% python3 -q
>>> import numpy as np
>>> np.set_printoptions(suppress=True, linewidth=200)
>>> m1 = np.load("x.npy")
>>> m1
array([[4., 0., 3., 3., 0., 0., 3.],
       [0., 4., 0., 0., 3., 0., 0.],
       [3., 0., 4., 3., 0., 0., 3.],
       [3., 0., 3., 4., 0., 0., 3.],
       [0., 3., 0., 0., 4., 0., 0.],
       [0., 0., 0., 0., 0., 4., 0.],
       [3., 0., 3., 3., 0., 0., 4.]])
>>> # 3 groups of indices that never mix
>>> f, v = m1[5], m1[3]
>>> f @ v
np.float64(0.0)
>>> f @ f
np.float64(16.0)
>>> p = (f @ v) / (f @ f) * f
>>> p
array([0., 0., 0., 0., 0., 0., 0.])
>>> np.linalg.matrix_rank(np.outer(f, v))
np.int64(1)
>>> (v - p) @ f
np.float64(0.0)
>>> np.outer(f, v)
array([[ 0.,  0.,  0.,  0.,  0.,  0.,  0.],
       [ 0.,  0.,  0.,  0.,  0.,  0.,  0.],
       [ 0.,  0.,  0.,  0.,  0.,  0.,  0.],
       [ 0.,  0.,  0.,  0.,  0.,  0.,  0.],
       [ 0.,  0.,  0.,  0.,  0.,  0.,  0.],
       [12.,  0., 12., 16.,  0.,  0., 12.],
       [ 0.,  0.,  0.,  0.,  0.,  0.,  0.]])
>>> vec = np.ones(7)
>>> for _ in range(4):
...     vec = m1 @ vec
...     vec /= np.linalg.norm(vec)
...     print(round(vec @ m1 @ vec, 1))
... 
12.1
12.7
12.9
13.0
>>> round(np.linalg.eigvalsh(m1)[-1], 1)
np.float64(13.0)
>>> np.flatnonzero(np.linalg.matrix_power((m1 != 0) + (m1.T != 0) + np.eye(7), 7)[6])
array([0, 2, 3, 6])
>>> (m1 != 0).astype(int)
array([[1, 0, 1, 1, 0, 0, 1],
       [0, 1, 0, 0, 1, 0, 0],
       [1, 0, 1, 1, 0, 0, 1],
       [1, 0, 1, 1, 0, 0, 1],
       [0, 1, 0, 0, 1, 0, 0],
       [0, 0, 0, 0, 0, 1, 0],
       [1, 0, 1, 1, 0, 0, 1]])
>>> np.round(np.sort(np.linalg.eigvals(m1).real), 1)
array([ 1.,  1.,  1.,  1.,  4.,  7., 13.])
>>> evals, vecs = np.linalg.eigh(m1)
>>> vec = np.array([-1, 2, -1, 2, 2, -2, 1])
>>> np.round(vecs * np.abs(evals) @ vecs.T, 1) + 0
array([[4., 0., 3., 3., 0., 0., 3.],
       [0., 4., 0., 0., 3., 0., 0.],
       [3., 0., 4., 3., 0., 0., 3.],
       [3., 0., 3., 4., 0., 0., 3.],
       [0., 3., 0., 0., 4., 0., 0.],
       [0., 0., 0., 0., 0., 4., 0.],
       [3., 0., 3., 3., 0., 0., 4.]])
>>> print(np.abs(m1).sum(axis=1).max(), np.round(np.abs(evals).max(), 1))
13.0 13.0
>>> round(float(vec @ m1 @ vec / (vec @ vec)), 1), round(float(evals[0]), 1), round(evals[-1], 1)
(4.3, 1.0, np.float64(13.0))
>>> print(np.round(np.linalg.eigvalsh(m1[1:, 1:]), 1))
[ 1.  1.  1.  4.  7. 10.]
>>> print(np.round(vecs * np.maximum(evals, 0) @ vecs.T, 1) + 0)
[[4. 0. 3. 3. 0. 0. 3.]
 [0. 4. 0. 0. 3. 0. 0.]
 [3. 0. 4. 3. 0. 0. 3.]
 [3. 0. 3. 4. 0. 0. 3.]
 [0. 3. 0. 0. 4. 0. 0.]
 [0. 0. 0. 0. 0. 4. 0.]
 [3. 0. 3. 3. 0. 0. 4.]]
>>> vec @ m1 @ vec
np.float64(82.0)
>>> E = np.array([[0.6, 0.8, -1.0, 0.1],
...     [1.3, 0.7, 1.3, -1.5],
...     [-2.1, -1.5, -0.4, 1.2],
...     [-1.2, 0.2, 0.3, 0.6],
...     [0.5, 1.4, 2.2, 1.5],
...     [0.7, -0.3, 0.9, 0.2],
...     [0.8, -1.7, 1.9, 0.9],
...     [0.1, 0.1, 2.6, 0.4],
...     [-0.3, -0.8, -0.3, -0.4],
...     [-0.8, 2.2, 0.2, 0.9],
...     [1.5, 0.8, 0.4, 0.3],
...     [-0.4, 1.9, 0.4, 0.8],
...     [0.0, -0.2, 0.8, 1.6],
...     [0.4, 0.7, -0.6, -1.4],
...     [-0.9, -0.5, -0.1, -0.1],
...     [1.2, 0.0, 0.8, -0.6]])
>>> rng = np.random.default_rng(142297)
>>> E[:, 2] = 5 * E[:, 0] + 0.3 * rng.normal(size=16)
>>> E.round(1) + 0
array([[  0.6,   0.8,   3.4,   0.1],
       [  1.3,   0.7,   7. ,  -1.5],
       [ -2.1,  -1.5, -10.3,   1.2],
       [ -1.2,   0.2,  -6.3,   0.6],
       [  0.5,   1.4,   2.3,   1.5],
       [  0.7,  -0.3,   3.8,   0.2],
       [  0.8,  -1.7,   4.2,   0.9],
       [  0.1,   0.1,   0.9,   0.4],
       [ -0.3,  -0.8,  -1.1,  -0.4],
       [ -0.8,   2.2,  -3.9,   0.9],
       [  1.5,   0.8,   7.7,   0.3],
       [ -0.4,   1.9,  -2. ,   0.8],
       [  0. ,  -0.2,   0. ,   1.6],
       [  0.4,   0.7,   2.3,  -1.4],
       [ -0.9,  -0.5,  -4.5,  -0.1],
       [  1.2,   0. ,   6.1,  -0.6]])
>>> # column 2 is much longer than the rest
>>> vec = np.array([-2, 2, 0, 2])
>>> y = E @ vec
>>> print(y.round(1))
[ 0.6 -4.2  3.6  4.   4.8 -1.6 -3.2  0.8 -1.8  7.8 -0.8  6.2  2.8 -2.2  0.6 -3.6]
>>> print(np.round(np.linalg.pinv(E) @ E, 1) + 0)
[[1. 0. 0. 0.]
 [0. 1. 0. 0.]
 [0. 0. 1. 0.]
 [0. 0. 0. 1.]]
>>> np.round(np.linalg.solve(E.T @ E, E.T @ y), 1) + 0
array([-2.,  2.,  0.,  2.])
>>> y = y + 0.3 * rng.normal(size=16)
>>> y.round(1)
array([ 0.8, -4.1,  4. ,  4.3,  4.6, -1.8, -3.4,  0.8, -1.8,  7.4, -0.4,  6.5,  2.5, -1.7,  0.5, -3.9])
>>> beta, *_ = np.linalg.lstsq(E, y)
>>> print(np.round(E.T @ (y - E @ beta), 1) + 0)
[0. 0. 0. 0.]
>>> np.round(np.linalg.norm(y - E @ beta), 1)
np.float64(1.0)
>>> cov = np.cov(E, rowvar=False)
>>> cov.round(1) + 0
array([[ 1. ,  0.2,  5. , -0.4],
       [ 0.2,  1.2,  0.9,  0. ],
       [ 5. ,  0.9, 25.5, -2. ],
       [-0.4,  0. , -2. ,  0.8]])
>>> np.round(np.corrcoef(E.T), 1) + 0
array([[ 1. ,  0.2,  1. , -0.4],
       [ 0.2,  1. ,  0.2,  0. ],
       [ 1. ,  0.2,  1. , -0.4],
       [-0.4,  0. , -0.4,  1. ]])
>>> np.round(E.std(axis=0), 1)
array([1. , 1.1, 4.9, 0.9])
>>> cov.shape
(4, 4)
>>> np.argsort(-E.std(axis=0).round(6), kind="stable")
array([2, 1, 0, 3])
>>> np.round(np.corrcoef(E[:, 1], E[:, 2])[0, 1], 1)
np.float64(0.2)
>>> print(np.argwhere(np.triu(np.abs(np.corrcoef(E.T)) > 0.8, 1)))
[[0 2]]
>>> F = np.load("m.npy")
>>> F.round(1) + 0
array([[ 0. ,  0. ,  0. ,  0. ,  0. ,  0. ,  0. ],
       [ 0. ,  0.2,  0.3,  0.2, -0.1, -0.2,  0. ],
       [ 0. ,  0.3,  0.3,  0.2, -0.2, -0.3,  0. ],
       [ 0. ,  0.2,  0.2,  0.1, -0.1, -0.2,  0. ],
       [ 0. , -0.1, -0.2, -0.1,  0.1,  0.1,  0. ],
       [ 0. , -0.2, -0.3, -0.2,  0.1,  0.2,  0. ],
       [ 0. ,  0. ,  0. ,  0. ,  0. ,  0. ,  0. ]])
>>> # symmetric, so the eigenvalues are real
>>> blk = np.stack([F, 4 * F, F[::-1]])
>>> np.round(np.linalg.norm(blk, axis=(1, 2)), 1)
array([1., 4., 1.])
>>> np.round(blk.sum(axis=0), 1) + 0
array([[ 0. ,  0. ,  0. ,  0. ,  0. ,  0. ,  0. ],
       [ 0. ,  0.9,  1.1,  0.7, -0.5, -0.9,  0.1],
       [ 0. ,  1.3,  1.5,  1. , -0.7, -1.3,  0.1],
       [ 0. ,  1.1,  1.3,  0.8, -0.6, -1.1,  0.1],
       [ 0. , -0.4, -0.4, -0.3,  0.2,  0.4,  0. ],
       [ 0. , -0.9, -1.1, -0.7,  0.5,  0.9, -0.1],
       [ 0. ,  0.1,  0.2,  0.1, -0.1, -0.1,  0. ]])
>>> np.round(np.einsum("bij,cij->bc", blk, blk), 1)
array([[ 1. ,  4. , -0.6],
       [ 4. , 16. , -2.5],
       [-0.6, -2.5,  1. ]])
>>> (blk @ F.T).shape
(3, 7, 7)
>>> np.linalg.matrix_rank(blk.reshape(3, -1))
np.int64(2)
>>> print(blk.shape)
(3, 7, 7)
>>> print(np.linalg.matrix_rank(blk))
[1 1 1]
